>>> import numpy as np
>>> import numpy.linalg as la
>>> np.set_printoptions(precision=3, suppress=True, linewidth=100)
>>> m1 = np.load("arr.npy")
>>> m1
array([[-7.353,  5.421,  4.066],
       [ 7.612,  6.147,  2.067],
       [ 7.834,  5.915,  1.908],
       [ 5.926, -6.675, -4.508],
       [-5.176,  7.178,  4.657],
       [-2.353, -8.725, -4.282],
       [ 2.853,  8.637,  4.155],
       [-7.476, -6.28 , -2.16 ],
       [ 2.854,  8.637,  4.155],
       [-2.832,  8.266,  4.864],
       [ 2.512,  8.7  ,  4.243]])
>>> Uu, sv, VT = la.svd(m1)
>>> sv.round(3) + 0
array([27.939, 17.872,  0.   ])
>>> Y = Uu[:, :2] @ np.diag(sv[:2]) @ VT[:2]
>>> Y
array([[-7.353,  5.421,  4.066],
       [ 7.612,  6.147,  2.067],
       [ 7.834,  5.915,  1.908],
       [ 5.926, -6.675, -4.508],
       [-5.176,  7.178,  4.657],
       [-2.353, -8.725, -4.282],
       [ 2.853,  8.637,  4.155],
       [-7.476, -6.28 , -2.16 ],
       [ 2.854,  8.637,  4.155],
       [-2.832,  8.266,  4.864],
       [ 2.512,  8.7  ,  4.243]])
>>> round(float(la.norm(m1 - Y, 2)), 3), round(sv[2], 3)
(0.0, np.float64(0.0))
>>> la.matrix_rank(Y)
np.int64(2)
>>> np.round(la.norm(m1 - Y) / la.norm(m1), 3)
np.float64(0.0)
>>> F = np.load("run3.npy")
>>> F
array([[-0.396, -2.974, -0.002],
       [ 1.643,  1.697, -1.85 ],
       [ 2.297, -1.163, -1.54 ],
       [ 0.937,  0.082,  2.849],
       [ 2.966,  0.075,  0.443],
       [-2.823,  0.677, -0.758],
       [-0.834, -1.799,  2.251],
       [ 1.296, -0.684,  2.618],
       [ 0.601,  1.191,  2.687],
       [ 1.388, -2.511, -0.879],
       [ 0.955,  2.243,  1.748],
       [-0.383, -1.888, -2.3  ],
       [-2.645, -0.174,  1.404],
       [ 0.537,  2.945,  0.196],
       [-0.305,  2.661, -1.35 ],
       [ 1.896,  1.702, -1.584],
       [ 1.234,  2.347, -1.403],
       [-0.281, -2.982, -0.174],
       [-0.167,  2.139,  2.096],
       [-2.714,  0.811,  0.99 ],
       [ 2.725, -0.515, -1.145],
       [-2.026, -0.107, -2.21 ],
       [-0.088, -2.621, -1.457]])
>>> cov = F.T @ F
>>> cov
array([[63.004,  5.069, -5.426],
       [ 5.069, 79.032,  7.443],
       [-5.426,  7.443, 64.972]])
>>> Ac = (F - F.mean(axis=0)) / F.std(axis=0)
>>> np.argwhere(np.abs(Ac) > 2)
array([], shape=(0, 2), dtype=int64)
>>> coef = la.lstsq(np.delete(Ac, 0, axis=1), Ac[:, 0])[0]
>>> np.round(1 - np.var(Ac[:, 0] - np.delete(Ac, 0, axis=1) @ coef), 3)
np.float64(0.014)
>>> coef
array([ 0.079, -0.096])
>>> vec = np.array([-9, -7, -3])
>>> target = F @ vec
>>> la.solve(F.T @ F, F.T @ target)
array([-9., -7., -3.])
>>> la.lstsq(F, target)[0]
array([-9., -7., -3.])
>>> rng = np.random.default_rng(8258)
>>> target = target + 0.3 * rng.normal(size=23)
>>> target
array([ 24.614, -21.476,  -8.129, -17.345, -28.305,  22.723,  13.449, -14.653, -21.606,   7.596,
       -29.385,  23.218,  21.278, -26.186, -11.951, -24.388, -23.452,  24.059, -19.452,  15.761,
       -17.725,  25.327,  23.331])
>>> coef, *_ = la.lstsq(F, target)
>>> coef
array([-9.009, -7.014, -2.891])
>>> np.round(F.T @ (target - F @ coef), 3) + 0
array([0., 0., 0.])
>>> coef.round()
array([-9., -7., -3.])
>>> [round(float(la.norm(la.solve(F.T @ F + lam * np.eye(3), F.T @ target))), 2) for lam in (0, 1, 10, 100)]
[11.78, 11.62, 10.34, 4.98]
>>> cov = np.cov(F, rowvar=False)
>>> cov
array([[ 2.797,  0.217, -0.254],
       [ 0.217,  3.59 ,  0.337],
       [-0.254,  0.337,  2.952]])
>>> np.median(F, axis=0)
array([ 0.537,  0.075, -0.174])
>>> np.corrcoef(F.T)
array([[ 1.   ,  0.069, -0.088],
       [ 0.069,  1.   ,  0.103],
       [-0.088,  0.103,  1.   ]])
>>> round(np.corrcoef(F[:, 2], F[:, 1])[0, 1], 3)
np.float64(0.103)
>>> la.eigvalsh(cov)[::-1]
array([3.747, 3.114, 2.479])
>>> np.argsort(-F.std(axis=0).round(6), kind="stable")
array([1, 2, 0])
